>>> import numpy as np
>>> np.set_printoptions(precision=2, suppress=True, linewidth=120, sign=" ")
>>> A = np.load("data.npy")
>>> A
array([[ 0.9, -0.1,  1.9, -1.9,  1.3, -0.8],
       [-0.1,  2.1,  0.7,  0.3,  0.8, -1.1],
       [ 1.2, -0.2,  1.1,  0.1,  0.9, -2.1],
       [-2.5, -1.5, -1. ,  5. , -1.5,  1. ],
       [-1.9, -0.2, -1. ,  0.2,  0.7, -1.6],
       [ 0.1, -0.3, -2.7, -0.9,  0.2, -0.4],
       [ 1.2,  0.1,  0.2,  0.4, -1.3, -0.7],
       [-1.5, -1.4, -0.2, -0.2, -0.1,  0.3],
       [ 0.2,  0.2,  0. ,  0.3, -2.7, -1.4],
       [-0.1, -0.4,  1.2, -0.8, -0.8,  1.5],
       [ 0. ,  1.7, -0.1,  0.8, -0.5,  0.6],
       [ 0.6,  0.1,  0.7, -1.6,  0.9, -1.5],
       [ 1.1,  0.3,  0.3, -0.7, -0.3, -1.2],
       [ 1.2, -0.5, -1.2,  0.7,  0. , -0.2],
       [-1.1,  1.6, -0.1, -0.1,  2.2, -1.1]])
>>> G = np.cov(A, rowvar=False)
>>> round(np.corrcoef(A[:, 2], A[:, 1])[0, 1], 2)
np.float64(0.24)
>>> np.median(A, axis=0)
array([ 0.1, -0.1,  0. ,  0.1,  0. , -0.8])
>>> np.argsort(-A.std(axis=0).round(6), kind="stable")
array([ 3,  4,  0,  2,  5,  1])
>>> A.std(axis=0)
array([ 1.16,  0.99,  1.1 ,  1.52,  1.2 ,  1.  ])
>>> np.argwhere(np.triu(np.abs(np.corrcoef(A.T)) > 0.8, 1))
array([], shape=(0, 2), dtype=int64)
>>> G.shape
(6, 6)
>>> vec = np.array([2, 0, 0, -1, 0, -2])
>>> (A * vec).sum(axis=1)
array([  5.3,   1.7,   6.5, -12. ,  -0.8,   1.9,   3.4,  -3.4,   2.9,  -2.4,  -2. ,   5.8,   5.3,   2.1,   0.1])
>>> np.linalg.norm(A @ vec) <= np.linalg.norm(A, 2) * np.linalg.norm(vec) + 1e-9
np.True_
>>> np.sign((A @ vec).round(6))
array([ 1.,  1.,  1., -1., -1.,  1.,  1., -1.,  1., -1., -1.,  1.,  1.,  1.,  1.])
>>> A * vec
array([[ 1.8, -0. ,  0. ,  1.9,  0. ,  1.6],
       [-0.2,  0. ,  0. , -0.3,  0. ,  2.2],
       [ 2.4, -0. ,  0. , -0.1,  0. ,  4.2],
       [-5. , -0. , -0. , -5. , -0. , -2. ],
       [-3.8, -0. , -0. , -0.2,  0. ,  3.2],
       [ 0.2, -0. , -0. ,  0.9,  0. ,  0.8],
       [ 2.4,  0. ,  0. , -0.4, -0. ,  1.4],
       [-3. , -0. , -0. ,  0.2, -0. , -0.6],
       [ 0.4,  0. ,  0. , -0.3, -0. ,  2.8],
       [-0.2, -0. ,  0. ,  0.8, -0. , -3. ],
       [ 0. ,  0. , -0. , -0.8, -0. , -1.2],
       [ 1.2,  0. ,  0. ,  1.6,  0. ,  3. ],
       [ 2.2,  0. ,  0. ,  0.7, -0. ,  2.4],
       [ 2.4, -0. , -0. , -0.7,  0. ,  0.4],
       [-2.2,  0. , -0. ,  0.1,  0. ,  2.2]])
>>> A @ np.eye(6)[1]
array([-0.1,  2.1, -0.2, -1.5, -0.2, -0.3,  0.1, -1.4,  0.2, -0.4,  1.7,  0.1,  0.3, -0.5,  1.6])
>>> z = A[:, 0] > np.median(A[:, 0])
>>> r0 = A[z].mean(axis=0) - A[~z].mean(axis=0)
>>> print(((A - A.mean(axis=0)) @ r0 > 0).astype(int))
[ 1  1  1  0  0  0  1  0  1  0  0  1  1  1  0]
>>> print(round((((A - A.mean(axis=0)) @ r0 > 0) == z).mean(), 2))
0.93
>>> r0
array([ 1.8 , -0.21,  0.83, -0.92, -0.3 , -1.03])
>>> proj = A @ np.linalg.solve(A.T @ A, A.T)
>>> round(float(np.trace(proj)), 2)
6.0
>>> np.linalg.matrix_rank(np.eye(15) - proj)
np.int64(9)
>>> arr = np.load("test12.npy")
>>> arr
array([[ 1.8 ,  0.8 ,  0.7 , -1.1 ,  2.76,  0.5 ],
       [ 0.  ,  0.2 ,  2.  , -1.1 ,  0.02,  1.7 ],
       [ 1.3 ,  0.  , -0.8 , -1.1 ,  3.08, -0.2 ],
       [ 0.3 , -0.3 , -1.2 , -0.1 ,  0.48,  0.8 ],
       [ 0.7 ,  0.5 ,  1.9 , -1.1 ,  1.79,  0.1 ],
       [ 1.8 , -1.7 , -0.5 ,  0.2 ,  4.32,  1.2 ],
       [ 1.8 , -0.6 ,  0.4 ,  0.  ,  3.32, -0.7 ],
       [ 0.9 , -1.  , -0.3 ,  0.4 ,  1.58, -0.9 ],
       [ 0.6 ,  1.6 , -0.3 ,  1.3 ,  1.12, -0.2 ],
       [ 0.6 , -0.5 , -1.4 ,  1.  ,  0.86, -0.9 ],
       [-1.  , -0.8 ,  0.1 , -0.4 , -2.18, -1.4 ],
       [ 1.1 , -0.2 ,  0.7 ,  1.5 ,  2.  ,  1.7 ],
       [-0.5 , -1.5 , -0.6 , -0.2 , -0.44,  0.  ]])
>>> Z = arr[[4, 3]].astype(float)
>>> for _ in range(5):
...     z = np.linalg.norm(arr[:, None] - Z, axis=-1).argmin(axis=1)
...     Z = np.array([arr[z == j].mean(axis=0) for j in range(2)])
... 
>>> z
array([ 0,  0,  0,  1,  0,  0,  0,  1,  1,  1,  1,  0,  1])
>>> np.abs(Z[1] - Z[0]).argmax()
np.int64(4)
>>> D = np.linalg.norm(arr[:, None] - arr[None], axis=-1)
>>> (D + 1e9 * np.eye(13)).round(6).argmin(axis=1)
array([  2,   4,   6,  12,   0,   6,   2,   9,   9,   7,  12,   8,   3])
>>> np.unravel_index(D.round(6).argmax(), D.shape)
(np.int64(5), np.int64(10))
>>> np.linalg.norm(arr, axis=1)
array([ 3.67,  2.85,  3.61,  1.58,  2.96,  5.15,  3.91,  2.32,  2.45,  2.26,  2.92,  3.3 ,  1.76])
>>> print(D[11].round(6).argsort(kind="stable")[:4])
[ 11   8   7   3]
>>> D.mean(axis=1).argmax()
np.int64(10)
>>> D[:5, :5]
array([[ 0.  ,  3.77,  1.93,  3.65,  1.96],
       [ 3.77,  0.  ,  4.75,  3.55,  2.51],
       [ 1.93,  4.75,  0.  ,  3.16,  3.11],
       [ 3.65,  3.55,  3.16,  0.  ,  3.69],
       [ 1.96,  2.51,  3.11,  3.69,  0.  ]])
>>> np.linalg.matrix_rank(D ** 2)
np.int64(8)
>>> X = np.load("layer8.npy")
>>> X
array([[ 0,  0,  5,  0,  0],
       [ 0,  5,  0,  5,  0],
       [ 0,  0,  7,  0,  7]])
>>> # columns 1 and 3 are equal
>>> A2 = X / np.linalg.norm(X, axis=1, keepdims=True)
>>> G = A2 @ A2.T
>>> np.degrees(np.arccos(np.clip(G[0, 2], -1, 1)))
np.float64(45.0)
>>> np.argwhere(np.triu(np.abs(G) > 0.95, 1))
array([], shape=(0, 2), dtype=int64)
>>> (np.abs(G) > 0.9).astype(int)
array([[ 1,  0,  0],
       [ 0,  1,  0],
       [ 0,  0,  1]])
>>> print(np.linalg.norm(A2, axis=1))
[ 1.  1.  1.]
>>> A2 = np.array([[1, 2], [0, 2], [2, 0], [1, 2], [0, 1]])
>>> X @ A2
array([[ 10,   0],
       [  5,  20],
       [ 14,   7]])
>>> print(np.einsum("ik,kj->ij", X, A2))
[[ 10   0]
 [  5  20]
 [ 14   7]]
>>> print(np.linalg.matrix_rank(np.vstack([X, A2.T])))
5
>>> print(np.einsum("ik,kj->ji", X, A2))
[[ 10   5  14]
 [  0  20   7]]
>>> np.einsum("ij,ij->i", X, X)
array([ 25,  50,  98])
>>> t3 = np.stack([X, -2 * X, X[::-1]])
>>> t3.sum(axis=0)
array([[ 0,  0,  2,  0,  7],
       [ 0,  0,  0,  0,  0],
       [ 0,  0, -2,  0, -7]])
>>> rng = np.random.default_rng(190525)
>>> A2 = X + rng.integers(-2, 3, (3, 2)) @ rng.integers(-2, 3, (2, 5))
>>> A2
array([[ 1,  1,  6,  0,  2],
       [ 0,  8,  2,  3,  2],
       [ 5, -4,  6,  6, 11]])
>>> print(np.linalg.matrix_rank(A2 - X, tol=1e-8))
2
>>> np.round(np.linalg.svd(A2 - X, compute_uv=False), 2) + 0
array([ 9.93,  4.84,  0.  ])
>>> M = np.load("block15.npy")
>>> M
array([[-2,  0,  1,  0,  2, -1, -2, -2],
       [-2,  2, -1, -2, -1,  0,  1,  2],
       [ 0, -1,  0, -2,  2,  2,  0, -1],
       [ 1,  0,  2,  0,  0, -1,  0,  0],
       [ 2, -4,  3,  4,  4, -1, -4, -6]])
>>> # null space of dimension 4
>>> Uu, sig, Vh = np.linalg.svd(M)
>>> vecs = Vh[:(sig > 1e-8).sum()]
>>> vec = M[0] + 3 * M[4] + rng.integers(2) * np.eye(8)[3]
>>> vec
array([  4., -12.,  10.,  12.,  14.,  -4., -14., -20.])
>>> round(np.linalg.norm(vec - vecs.T @ vecs @ vec), 2)
np.float64(0.0)
>>> np.allclose(vecs.T @ vecs @ vec, vec)
True
>>> r0, r1 = M[0], M[3]
>>> r0 @ r1
np.int64(1)
>>> p = (r0 @ r1) / (r0 @ r0) * r0
>>> round((r1 - p) @ r0, 2)
np.float64(-0.0)
>>> round(float(np.linalg.norm(r0 + r1) ** 2 + np.linalg.norm(r0 - r1) ** 2), 2)
48.0
>>> Uu, sig, Vh = np.linalg.svd(M)
>>> print(np.argmax(sig[:-1] / (sig[1:] + 1e-6)) + 1)
4
>>> A2 = Uu[:, :4] @ np.diag(sig[:4]) @ Vh[:4]
>>> np.linalg.matrix_rank(A2)
np.int64(4)
>>> round(np.linalg.norm(M - A2) / np.linalg.norm(M), 2)
np.float64(0.0)
>>> feats = np.array([[9, 4, 8, 8, 6, 11],
...     [4, 4, 6, 6, 2, 4],
...     [8, 6, 10, 10, 4, 9],
...     [8, 6, 10, 10, 4, 9],
...     [6, 2, 4, 4, 6, 7],
...     [11, 4, 9, 9, 7, 14]])
>>> round(float(np.trace(np.linalg.pinv(feats) @ feats)), 2)
3.0
>>> np.abs(np.diag(np.linalg.qr(feats)[1])) > 1e-9
array([ True,  True,  True, False, False, False])
>>> np.unique(feats.round(6), axis=0).shape
(5, 6)
>>> np.allclose(feats[:-1].T @ np.linalg.lstsq(feats[:-1].T, feats[-1])[0], feats[-1])
True
>>> feats @ np.linalg.pinv(feats) @ feats
array([[  9.,   4.,   8.,   8.,   6.,  11.],
       [  4.,   4.,   6.,   6.,   2.,   4.],
       [  8.,   6.,  10.,  10.,   4.,   9.],
       [  8.,   6.,  10.,  10.,   4.,   9.],
       [  6.,   2.,   4.,   4.,   6.,   7.],
       [ 11.,   4.,   9.,   9.,   7.,  14.]])
>>> Uu, sig, Vh = np.linalg.svd(feats)
>>> vecs = Vh[:(sig > 1e-8).sum()]
>>> vec = feats[5] + 4 * feats[3] + rng.integers(2) * np.eye(6)[4]
>>> print(vec)
[ 43.  28.  49.  49.  23.  50.]
>>> np.allclose(vecs.T @ vecs @ vec, vec)
True
>>> round(np.linalg.norm(vec - vecs.T @ vecs @ vec), 2)
np.float64(0.0)
>>> ev, vecs = np.linalg.eigh(feats)
>>> vec = np.array([-6, -4, -9, 6, -6, 2])
>>> (np.sign(vecs[:, -1].round(6)) == np.sign(vecs[0, -1].round(6))).astype(int)
array([ 1,  1,  1,  1,  1,  1])
>>> np.round(np.linalg.eigvalsh(feats[1:, 1:]), 2) + 0
array([  0.  ,   0.  ,   1.85,   6.47,  35.67])
>>> np.abs(feats).sum(axis=1).max(), np.round(np.abs(ev).max(), 2)
(np.int64(54), np.float64(44.14))
>>> print(round(float(vec @ feats @ vec / (vec @ vec)), 2), np.round(ev[0], 2), np.round(ev[-1], 2))
6.9 -0.0 44.14
>>> print(round(np.abs(np.linalg.eigvals(feats)).max(), 2))
44.14
>>> np.round(np.sort(np.abs(np.linalg.eigvals(feats))), 2) + 0
array([  0.  ,   0.  ,   0.  ,   1.86,   6.99,  44.14])
>>> np.allclose(feats @ feats.T, feats.T @ feats)
True
>>> round(float(np.linalg.det(feats)), 2)
0.0
>>> J = np.array([[1, 2, 2], [2, 4, 4], [2, 4, 4]])
>>> # looks like rank 1
>>> proj = np.triu(np.array([[-3, -7, -6], [-7, 3, 8], [4, 2, -2]]), 1) + np.eye(3)
>>> A2 = proj @ J @ np.linalg.inv(proj)
>>> np.linalg.matrix_rank(A2)
np.int64(1)
>>> print(np.trace(A2), np.trace(J))
9.0 9
>>> np.round(np.poly(A2), 2) + 0
array([ 1., -9.,  0.,  0.])
>>> np.round(np.sort(np.abs(np.linalg.eigvals(J))), 2) + 0
array([ 0.,  0.,  9.])
>>> np.linalg.matrix_power(J, 2)
array([[  9,  18,  18],
       [ 18,  36,  36],
       [ 18,  36,  36]])
>>> (J + J.T) / 2
array([[ 1.,  2.,  2.],
       [ 2.,  4.,  4.],
       [ 2.,  4.,  4.]])
>>> print(np.allclose(J @ J.T, J.T @ J))
True
>>> np.linalg.matrix_rank(J)
np.int64(1)
>>> J - J[0]
array([[ 0,  0,  0],
       [ 1,  2,  2],
       [ 1,  2,  2]])
>>> J.mean(axis=0)
array([ 1.67,  3.33,  3.33])
>>> print(np.diff(J, axis=0))
[[ 1  2  2]
 [ 0  0  0]]
>>> np.unravel_index(np.abs(J).argmax(), J.shape)
(np.int64(1), np.int64(1))
>>> E = np.load("dump.npy")
>>> E
array([[ 0.53,  0.61, -2.36,  3.11, -1.61,  2.24, -4.4 ,  0.33],
       [ 1.13, -0.03, -2.74,  1.17, -1.27,  2.27,  0.33,  0.79],
       [ 0.7 ,  4.22, -0.19,  4.24, -2.3 , -1.27, -4.53, -6.92],
       [ 0.8 ,  3.2 , -0.31,  3.36, -1.83, -1.72, -2.31, -6.72],
       [ 0.52,  2.38, -3.31, -0.55, -1.54,  0.96, -1.74,  0.79],
       [-0.68,  2.97, -1.42,  3.31,  1.03,  6.86, -1.2 ,  3.29],
       [ 0.67,  1.87, -0.74,  4.47, -2.07,  0.15, -2.36, -6.94],
       [ 0.07,  0.85, -2.72,  5.3 ,  0.06,  7.23, -2.65,  5.46],
       [ 0.42,  0.55, -1.74,  1.65,  0.08,  7.55, -3.68,  5.27],
       [ 2.43,  1.82, -0.96,  4.69, -2.22, -0.24, -3.27, -8.01],
       [ 0.24,  0.36, -1.9 ,  0.3 , -2.  , -2.6 , -2.  ,  0.61],
       [ 1.32, -0.79, -3.86,  0.67, -0.47,  1.19, -2.69,  0.26],
       [ 0.1 , -0.09, -2.13,  3.4 ,  1.52,  7.81, -2.78,  1.39],
       [ 0.13,  2.52, -1.39, -0.37, -1.75,  2.  , -2.52,  1.25],
       [ 0.96,  0.38, -2.36,  5.89,  1.01,  7.12, -3.68,  3.32],
       [-1.96,  0.25, -2.13,  1.71, -1.34,  1.96, -0.94,  1.76],
       [ 1.06,  1.09, -1.51,  3.08, -3.51, -2.13, -4.12, -6.86],
       [-1.5 ,  1.79, -2.56,  1.69, -2.72,  3.37, -3.88, -0.59],
       [ 0.23,  0.34, -1.37,  0.27, -1.1 ,  2.19, -2.46,  2.63],
       [ 1.33,  1.53, -0.85,  3.3 ,  0.19,  8.81, -2.25,  4.11],
       [ 1.24,  4.06, -0.38,  2.52, -2.5 ,  1.26, -3.39, -6.78],
       [-1.25,  1.48, -2.87, -1.03, -1.65,  1.49, -3.  ,  2.89],
       [ 0.62, -0.66, -2.14,  3.35,  0.04,  6.52, -1.62,  2.75],
       [ 0.22,  2.58, -1.5 ,  5.62, -1.94, -0.76, -1.92, -6.33],
       [-0.85,  2.08, -4.61,  2.7 ,  1.26,  8.98, -3.41,  4.61],
       [-0.82,  2.31, -2.51, -0.41,  0.12,  1.22, -1.95,  2.08],
       [-0.23,  1.24, -3.25, -1.04, -1.12,  1.14, -2.87,  1.55],
       [ 1.05,  3.17, -1.93,  4.54, -4.47, -1.39, -2.06, -5.95],
       [ 0.47,  2.03, -1.62,  6.23, -3.13, -0.49, -1.44, -5.58],
       [ 1.08,  0.92, -2.83,  2.63,  2.15,  7.74, -1.68,  4.86],
       [ 1.23,  0.47, -3.4 ,  3.28,  1.36,  5.67, -3.95,  1.91],
       [ 0.38, -1.06, -1.5 ,  2.97, -0.35,  8.84, -2.14,  4.27],
       [ 1.61,  3.53, -1.49,  3.88, -1.67, -0.7 , -2.63, -6.08]])
>>> A2 = np.c_[E[:, :5] @ np.array([[0, 0, 0, 2, 1],
...     [2, 2, 2, 0, 0],
...     [2, 0, 2, 2, 2],
...     [0, 2, 0, 0, 0],
...     [0, 2, 2, 2, 1]]), np.array([-5, 0, 5, 4, -1, 0, -2, 4, 3, 5, 2, -5, 1, -1, -2, -4, 4, 0, 2, -4, 2, -2, 0, -2, 4, 2, 5, 4, 5, 1, -3, 0, 4])]
>>> print(A2)
[[ -3.5    4.22  -6.72  -6.88  -5.8   -5.  ]
 [ -5.54  -0.26  -8.08  -5.76  -5.62   0.  ]
 [  8.06  12.32   3.46  -3.58  -1.98   5.  ]
 [  5.78   9.46   2.12  -2.68  -1.65   4.  ]
 [ -1.86   0.58  -4.94  -8.66  -7.64  -1.  ]
 [  3.1   14.62   5.16  -2.14  -2.49   0.  ]
 [  2.26   8.54  -1.88  -4.28  -2.88  -2.  ]
 [ -3.74  12.42  -3.62  -5.18  -5.31   4.  ]
 [ -2.38   4.56  -2.22  -2.48  -2.98   3.  ]
 [  1.72   8.58  -2.72  -1.5   -1.71   5.  ]
 [ -3.08  -2.68  -7.08  -7.32  -5.56   2.  ]
 [ -9.3   -1.18 -10.24  -6.02  -6.87  -5.  ]
 [ -4.44   9.66  -1.4   -1.02  -2.64   1.  ]
 [  2.26   0.8   -1.24  -6.02  -4.4   -1.  ]
 [ -3.96  14.56  -1.94  -0.78  -2.75  -2.  ]
 [ -3.76   1.24  -6.44 -10.86  -7.56  -4.  ]
 [ -0.84   1.32  -7.86  -7.92  -5.47   4.  ]
 [ -1.54   1.52  -6.98 -13.56  -9.34   0.  ]
 [ -2.06  -0.98  -4.26  -4.48  -3.61   2.  ]
 [  1.36  10.04   1.74   1.34  -0.18  -4.  ]
 [  7.36   8.16   2.36  -3.28  -2.02   2.  ]
 [ -2.78  -2.4   -6.08 -11.54  -8.64  -2.  ]
 [ -5.6    5.46  -5.52  -2.96  -3.62   0.  ]
 [  2.16  12.52  -1.72  -6.44  -4.72  -2.  ]
 [ -5.06  12.08  -2.54  -8.4   -8.81   4.  ]
 [ -0.4    4.04  -0.16  -6.42  -5.72   2.  ]
 [ -4.02  -1.84  -6.26  -9.2   -7.85   5.  ]
 [  2.48   6.48  -6.46 -10.7   -7.28   4.  ]
 [  0.82  10.26  -5.44  -8.56  -5.9    5.  ]
 [ -3.82  11.4    0.48   0.8   -2.43   1.  ]
 [ -5.86  10.22  -3.14  -1.62  -4.21  -3.  ]
 [ -5.12   3.12  -5.82  -2.94  -2.97   0.  ]
 [  4.08  11.48   0.74  -3.1   -3.04   4.  ]]
>>> np.linalg.matrix_rank(np.c_[E, A2])
np.int64(9)
>>> np.round(np.linalg.lstsq(E, A2[:, 0])[0], 2) + 0
array([ 0.,  2.,  2.,  0.,  0.,  0.,  0.,  0.])
